In [1]: import numpy as np

In [2]: np.set_printoptions(suppress=True, linewidth=100)

In [3]: feats = np.loadtxt("m.csv", delimiter=",")

In [4]: feats
Out[4]: 
array([[ 1.,  1., -1.,  1.],
       [ 0.,  1.,  0., -1.],
       [-1.,  0., -2., -1.],
       [-1., -2., -1., -3.],
       [ 1., -1.,  0., -4.],
       [ 0.,  1., -2., -2.],
       [ 0.,  2.,  0., -3.],
       [ 1.,  3.,  0., -1.],
       [ 3.,  2., -1., -2.],
       [ 3.,  0., -2., -1.],
       [ 4.,  2., -3.,  1.],
       [ 6.,  2., -4.,  2.],
       [ 8.,  0., -6.,  1.],
       [ 9., -1., -4.,  3.],
       [ 7.,  0., -2.,  4.],
       [ 8.,  1., -4.,  5.],
       [ 7., -1., -2.,  6.],
       [ 7., -2.,  0.,  7.],
       [ 6., -2., -2.,  5.],
       [ 5., -2., -4.,  7.]])

In [5]: x = np.array([0, -1, -3, -1])

In [6]: rhs = feats @ x

In [7]: b, lr = np.zeros(4), 1 / np.linalg.norm(feats, 2) ** 2

In [8]: for i in range(10):
   ...:     b -= lr * feats.T @ (feats @ b - rhs)
   ...:     if i % 2 == 0: print(i, round(np.linalg.norm(feats @ b - rhs), 1))
   ...: 
0 21.4
2 17.4
4 14.6
6 12.6
8 11.2

In [9]: b.round(1)
Out[9]: array([ 0.6, -0.1, -1.4, -0.8])

In [10]: x = np.array([3, 0, 2, 2])

In [11]: np.sign((feats @ x).round(6))
Out[11]: 
array([ 1., -1., -1., -1., -1., -1., -1.,  1.,  1.,  1.,  1.,  1.,  1.,  1.,  1.,  1.,  1.,  1.,
        1.,  1.])

In [12]: feats @ np.ones(4)
Out[12]: 
array([ 2.,  0., -4., -7., -4., -3., -1.,  3.,  2.,  0.,  4.,  6.,  3.,  7.,  9., 10., 10., 12.,
        7.,  6.])

In [13]: (feats * x).sum(axis=1)
Out[13]: 
array([  3.,  -2.,  -9., -11.,  -5.,  -8.,  -6.,   1.,   3.,   3.,   8.,  14.,  14.,  25.,  25.,
        26.,  29.,  35.,  24.,  21.])

In [14]: feats * x
Out[14]: 
array([[  3.,   0.,  -2.,   2.],
       [  0.,   0.,   0.,  -2.],
       [ -3.,   0.,  -4.,  -2.],
       [ -3.,  -0.,  -2.,  -6.],
       [  3.,  -0.,   0.,  -8.],
       [  0.,   0.,  -4.,  -4.],
       [  0.,   0.,   0.,  -6.],
       [  3.,   0.,   0.,  -2.],
       [  9.,   0.,  -2.,  -4.],
       [  9.,   0.,  -4.,  -2.],
       [ 12.,   0.,  -6.,   2.],
       [ 18.,   0.,  -8.,   4.],
       [ 24.,   0., -12.,   2.],
       [ 27.,  -0.,  -8.,   6.],
       [ 21.,   0.,  -4.,   8.],
       [ 24.,   0.,  -8.,  10.],
       [ 21.,  -0.,  -4.,  12.],
       [ 21.,  -0.,   0.,  14.],
       [ 18.,  -0.,  -4.,  10.],
       [ 15.,  -0.,  -8.,  14.]])

In [15]: np.linalg.norm(feats @ x) <= np.linalg.norm(feats, 2) * np.linalg.norm(x) + 1e-9
Out[15]: np.True_

In [16]: feats @ (2 * x)
Out[16]: 
array([  6.,  -4., -18., -22., -10., -16., -12.,   2.,   6.,   6.,  16.,  28.,  28.,  50.,  50.,
        52.,  58.,  70.,  48.,  42.])

In [17]: Xc = feats - feats.mean(axis=0)

In [18]: V = np.linalg.svd(Xc)[2][:1]

In [19]: other = Xc - Xc @ V.T @ V

In [20]: np.round((Xc @ V.T).std(axis=0), 1)
Out[20]: array([4.6])

In [21]: np.round(np.diag(V.T @ V), 1) + 0
Out[21]: array([0.5, 0. , 0. , 0.5])

In [22]: np.round(np.cov(Xc @ V.T, rowvar=False), 1)
Out[22]: np.float64(22.6)

In [23]: round(float(np.linalg.norm(other) / np.linalg.norm(Xc)), 1)
Out[23]: 0.5

In [24]: t3 = np.stack([feats, -3 * feats, feats[::-1]])

In [25]: np.linalg.matrix_rank(t3.reshape(3, -1))
Out[25]: np.int64(2)

In [26]: np.einsum("bij,cij->bc", t3, t3)
Out[26]: 
array([[  938., -2814.,   -20.],
       [-2814.,  8442.,    60.],
       [  -20.,    60.,   938.]])

In [27]: rng = np.random.default_rng(886896)

In [28]: labels = rng.permutation(4)

In [29]: other = feats[:, labels] * rng.choice([-1, 1], 4)

In [30]: other
Out[30]: 
array([[-1., -1.,  1., -1.],
       [-0.,  1.,  1.,  0.],
       [ 1.,  1.,  0., -2.],
       [ 1.,  3., -2., -1.],
       [-1.,  4., -1.,  0.],
       [-0.,  2.,  1., -2.],
       [-0.,  3.,  2.,  0.],
       [-1.,  1.,  3.,  0.],
       [-3.,  2.,  2., -1.],
       [-3.,  1.,  0., -2.],
       [-4., -1.,  2., -3.],
       [-6., -2.,  2., -4.],
       [-8., -1.,  0., -6.],
       [-9., -3., -1., -4.],
       [-7., -4.,  0., -2.],
       [-8., -5.,  1., -4.],
       [-7., -6., -1., -2.],
       [-7., -7., -2.,  0.],
       [-6., -5., -2., -2.],
       [-5., -7., -2., -4.]])

In [31]: left, _, VT = np.linalg.svd(feats.T @ other)

In [32]: labels
Out[32]: array([0, 3, 1, 2])

In [33]: np.round(np.linalg.lstsq(feats, other)[0], 1) + 0
Out[33]: 
array([[-1.,  0.,  0.,  0.],
       [ 0.,  0.,  1.,  0.],
       [ 0.,  0.,  0.,  1.],
       [ 0., -1.,  0.,  0.]])

In [34]: arr = np.loadtxt("data.csv", delimiter=",")

In [35]: arr
Out[35]: 
array([[-1.4,  6.1, -5.6,  0.1, -5.4,  1. ],
       [-0.7, -7.2,  1. , -0.6,  6.4, -2.2],
       [-0.8, -8.5,  4.5, -1.1, -1. ,  2. ],
       [-5.4,  5.1, -6. ,  0.3,  3.1,  0.2],
       [ 5. , -1.6, -6.1,  3. , -3.8, -3.5],
       [ 2.1, -4.5,  4.1, -5.6, -4.3, -3.1],
       [ 4.3,  0.1, -7.3,  1.2,  3.5,  3.8],
       [ 1.7,  4.1,  0.9,  0.4,  3.6,  8.1],
       [-5.2,  0.8,  7.6,  1.2, -0.5,  3.6],
       [-7.4, -3.5, -0.6,  3.3, -4.6, -0.9],
       [ 0.3, -7.9, -5. , -3.4,  0. , -0.9],
       [-0.2,  3.7,  3. ,  3. , -0.7, -8.2],
       [ 3.9, -0.2, -5.5, -0.2,  3.6,  6.4]])

In [36]: P = arr @ np.linalg.solve(arr.T @ arr, arr.T)

In [37]: round(float(np.trace(P)), 1)
Out[37]: 6.0

In [38]: np.allclose(P @ P, P)
Out[38]: True

In [39]: np.round(np.diag(P), 1)
Out[39]: array([0.5, 0.5, 0.4, 0.6, 0.6, 0.6, 0.3, 0.4, 0.4, 0.7, 0.4, 0.5, 0.3])

In [40]: np.linalg.matrix_rank(np.eye(13) - P)
Out[40]: np.int64(7)

In [41]: np.round(np.linalg.eigvalsh(P), 1) + 0
Out[41]: array([0., 0., 0., 0., 0., 0., 0., 1., 1., 1., 1., 1., 1.])
